>>> import numpy as np
>>> from numpy import linalg as LA
>>> np.set_printoptions(precision=2, suppress=True, linewidth=100)
>>> J = np.load("arr.npy")
>>> print(J)
[[ 75  28 -27 -25]
 [ 28  18 -21 -21]
 [-27 -21  45  42]
 [-25 -21  42  42]]
>>> # symmetric
>>> w, vecs = LA.eigh(J)
>>> vec = np.array([5, 8, -4, -7])
>>> print(np.abs(J).sum(axis=1).max(), round(np.abs(w).max(), 2))
155 132.02
>>> print(vecs * np.sqrt(w) @ vecs.T)
[[ 8.17  2.15 -1.45 -1.22]
 [ 2.15  2.92 -1.43 -1.67]
 [-1.45 -1.43  5.14  3.79]
 [-1.22 -1.67  3.79  4.83]]
>>> print(LA.eigvalsh(J[1:, 1:]))
[ 1.43  6.85 96.73]
>>> left, sig, VT = LA.svd(J, full_matrices=False)
>>> print((sig > 1e-8).sum())
4
>>> print(np.cumsum(sig ** 2) / np.sum(sig ** 2))
[0.9 1.  1.  1. ]
>>> print(sig / sig[0])
[1.   0.33 0.03 0.01]
>>> print(np.abs(VT[0]))
[0.62 0.34 0.51 0.49]
>>> print(np.allclose(left * sig @ VT, J))
True
>>> print(round(float(np.sqrt((sig ** 2).sum())), 2), round(LA.norm(J), 2))
138.95 138.95
>>> vec = np.array([9, 6, 5, 5])
>>> y = J @ vec
>>> print(y)
[583 150  66  69]
>>> print(np.round(LA.solve(J.T, J[1]), 2) + 0)
[0. 1. 0. 0.]
>>> w, vecs = LA.eigh(J)
>>> print(np.abs(vecs[:, -1]).round(6).argmax())
0
>>> print(LA.eigvalsh(J @ J))
[    1.54    12.78  1863.46 17428.22]
>>> print(np.round(vecs.T @ J @ vecs, 2) + 0)
[[  1.24   0.     0.     0.  ]
 [  0.     3.58   0.     0.  ]
 [  0.     0.    43.17   0.  ]
 [  0.     0.     0.   132.02]]
>>> print(w.sum(), np.trace(J))
180.0 180
>>> print(np.unique(w.round(6) + 0, return_counts=True)[1])
[1 1 1 1]
>>> print(np.abs(vecs[:, -1]))
[0.62 0.34 0.51 0.49]
>>> print(vecs @ np.diag(w) @ vecs.T)
[[ 75.  28. -27. -25.]
 [ 28.  18. -21. -21.]
 [-27. -21.  45.  42.]
 [-25. -21.  42.  42.]]
>>> print(np.round(vecs.T @ vecs, 2) + 0)
[[1. 0. 0. 0.]
 [0. 1. 0. 0.]
 [0. 0. 1. 0.]
 [0. 0. 0. 1.]]
>>> print(LA.eigvalsh(J + -1 * np.eye(4)))
[  0.24   2.58  42.17 131.02]
>>> print(w)
[  1.24   3.58  43.17 132.02]
>>> print([round(float(x), 2) for x in LA.svd(J, compute_uv=False)[:3]])
[132.02, 43.17, 3.58]
>>> print(LA.cond(J) > 100)
True
>>> print(np.argsort(-LA.norm(J, axis=0).round(6), kind="stable")[:3])
[0 2 3]
>>> arr = np.array([[1, -1, 1, -1], [1, 0, 0, 0], [1, 1, 1, 1], [1, 2, 4, 8]])
>>> print(arr)
[[ 1 -1  1 -1]
 [ 1  0  0  0]
 [ 1  1  1  1]
 [ 1  2  4  8]]
>>> print(round(LA.det(2 * J), 2), round(float(LA.det(J)), 2))
404496.0 25281.0
>>> print(LA.eigvals(J))
[132.02  43.17   3.58   1.24]
>>> print(np.poly(J))
[     1.   -180.   6547. -28224.  25281.]
>>> print(np.einsum("ij,ji->", J, J))
19306
>>> print(round(LA.det(J[::-1]), 2))
25281.0
>>> print(np.kron(np.eye(2, dtype=int), J))
[[ 75  28 -27 -25   0   0   0   0]
 [ 28  18 -21 -21   0   0   0   0]
 [-27 -21  45  42   0   0   0   0]
 [-25 -21  42  42   0   0   0   0]
 [  0   0   0   0  75  28 -27 -25]
 [  0   0   0   0  28  18 -21 -21]
 [  0   0   0   0 -27 -21  45  42]
 [  0   0   0   0 -25 -21  42  42]]
>>> vec = np.array([3, 3, 4, 2])
>>> print(LA.norm(arr @ vec) <= LA.norm(arr, 2) * LA.norm(vec) + 1e-9)
True
>>> print(arr @ vec)
[ 2  3 12 41]
>>> print((arr @ vec).argmax())
3
>>> print(arr @ np.eye(4)[3])
[-1.  0.  1.  8.]
>>> B = arr / np.sqrt((arr ** 2).mean(axis=1, keepdims=True))
>>> print(LA.matrix_rank(arr - arr.mean(axis=1, keepdims=True)))
3
>>> hat = np.triu(np.array([[-4, 7, 8, 9], [3, -3, 9, 1], [-1, -9, -6, -8], [-3, 5, 6, 0]]), 1) + np.eye(4)
>>> B = hat @ J @ LA.inv(hat)
>>> print(np.poly(B))
[     1.   -180.   6547. -28224.  25281.]
>>> print(LA.matrix_rank(B))
4
>>> print(round(float(LA.det(B)), 2))
25281.0
>>> print(hat @ J - J @ hat)
[[-245. -756. -261. -352.]
 [-268. -406.   61.  -18.]
 [ 200.  357.   69.  288.]
 [   0.  175.  389.  582.]]
>>> print(B)
[[  -170.    987.  -6959. -54587.]
 [  -240.   1488. -11046. -87297.]
 [   173.  -1064.   7901.  62421.]
 [   -25.    154.  -1144.  -9039.]]
>>> u = np.array([3, 3, 2, 0])
>>> B = J + np.outer(u, np.eye(4)[1])
>>> print(B)
[[ 75.  31. -27. -25.]
 [ 28.  21. -21. -21.]
 [-27. -19.  45.  42.]
 [-25. -21.  42.  42.]]
>>> m1 = np.load("case16.npy")
>>> print(m1)
[[  0  -5  -5  -3  -9  -1  -8 -16   7]
 [  5   0  -4   2   6   4   1   1  -2]
 [  5   4   0  11  -9   6   5  -4   9]
 [  3  -2 -11   0   0  13   6   3   5]
 [  9  -6   9   0   0   9  -4  14 -13]
 [  1  -4  -6 -13  -9   0   1  -5   4]
 [  8  -1  -5  -6   4  -1   0  -6   6]
 [ 16  -1   4  -3 -14   5   6   0  13]
 [ -7   2  -9  -5  13  -4  -6 -13   0]]
>>> # skew-symmetric
>>> print((m1 - m1.T) / 2)
[[  0.  -5.  -5.  -3.  -9.  -1.  -8. -16.   7.]
 [  5.   0.  -4.   2.   6.   4.   1.   1.  -2.]
 [  5.   4.   0.  11.  -9.   6.   5.  -4.   9.]
 [  3.  -2. -11.   0.   0.  13.   6.   3.   5.]
 [  9.  -6.   9.   0.   0.   9.  -4.  14. -13.]
 [  1.  -4.  -6. -13.  -9.   0.   1.  -5.   4.]
 [  8.  -1.  -5.  -6.   4.  -1.   0.  -6.   6.]
 [ 16.  -1.   4.  -3. -14.   5.   6.   0.  13.]
 [ -7.   2.  -9.  -5.  13.  -4.  -6. -13.   0.]]
>>> print(LA.matrix_power(m1, 4))
[[ 530949  -83129  147734   48882 -500858  343363  236830  227961  263904]
 [ -83129   44295  -16990   46090   77550  -49821   -6164  -31323  -13488]
 [ 147734  -16990  368807  181980  -72747  118204   66096  495117 -265161]
 [  48882   46090  181980  219851    5649   96848   79598  283799 -128139]
 [-500858   77550  -72747    5649  715031 -260254 -230629   40749 -498233]
 [ 343363  -49821  118204   96848 -260254  294512  180636  283017   79441]
 [ 236830   -6164   66096   79598 -230629  180636  159587  139961  141697]
 [ 227961  -31323  495117  283799   40749  283017  139961  885474 -499395]
 [ 263904  -13488 -265161 -128139 -498233   79441  141697 -499395  669562]]
>>> print(np.allclose(m1, m1.T))
False
>>> print(np.allclose(m1 @ m1.T, m1.T @ m1))
True
>>> print(np.round(np.trace(LA.pinv(m1) @ m1), 2))
8.0
>>> feats = np.load("dump.npy")
>>> print(feats)
[[0 5 0 4 4 4 2 1 4]
 [5 0 5 0 4 4 4 2 1]
 [0 5 0 5 0 4 4 4 2]
 [4 0 5 0 5 0 4 4 4]
 [4 4 0 5 0 5 0 4 4]
 [4 4 4 0 5 0 5 0 4]
 [2 4 4 4 0 5 0 5 0]
 [1 2 4 4 4 0 5 0 5]
 [4 1 2 4 4 4 0 5 0]]
>>> # symmetric
>>> print(np.abs(arr).max())
8
>>> print(np.unravel_index(np.abs(arr).argmax(), arr.shape))
(np.int64(3), np.int64(3))
>>> print(LA.svd(arr, compute_uv=False))
[9.38 2.11 1.12 0.54]
>>> print(np.count_nonzero(arr))
13
>>> rng = np.random.default_rng(45432)
>>> z = rng.permutation(9)
>>> print(z)
[3 1 6 8 7 2 4 0 5]
>>> B = feats[z][:, z]
>>> print(B)
[[0 0 4 4 4 5 5 4 0]
 [0 0 4 1 2 5 4 5 4]
 [4 4 0 0 5 4 0 2 5]
 [4 1 0 0 5 2 4 4 4]
 [4 2 5 5 0 4 4 1 0]
 [5 5 4 2 4 0 0 0 4]
 [5 4 0 4 4 0 0 4 5]
 [4 5 2 4 1 0 4 0 4]
 [0 4 5 4 0 4 5 4 0]]
>>> print(np.sort(np.abs(LA.eigvals(B))))
[ 1.91  2.82  3.06  3.88  4.06  4.57  9.08 12.78 24.91]
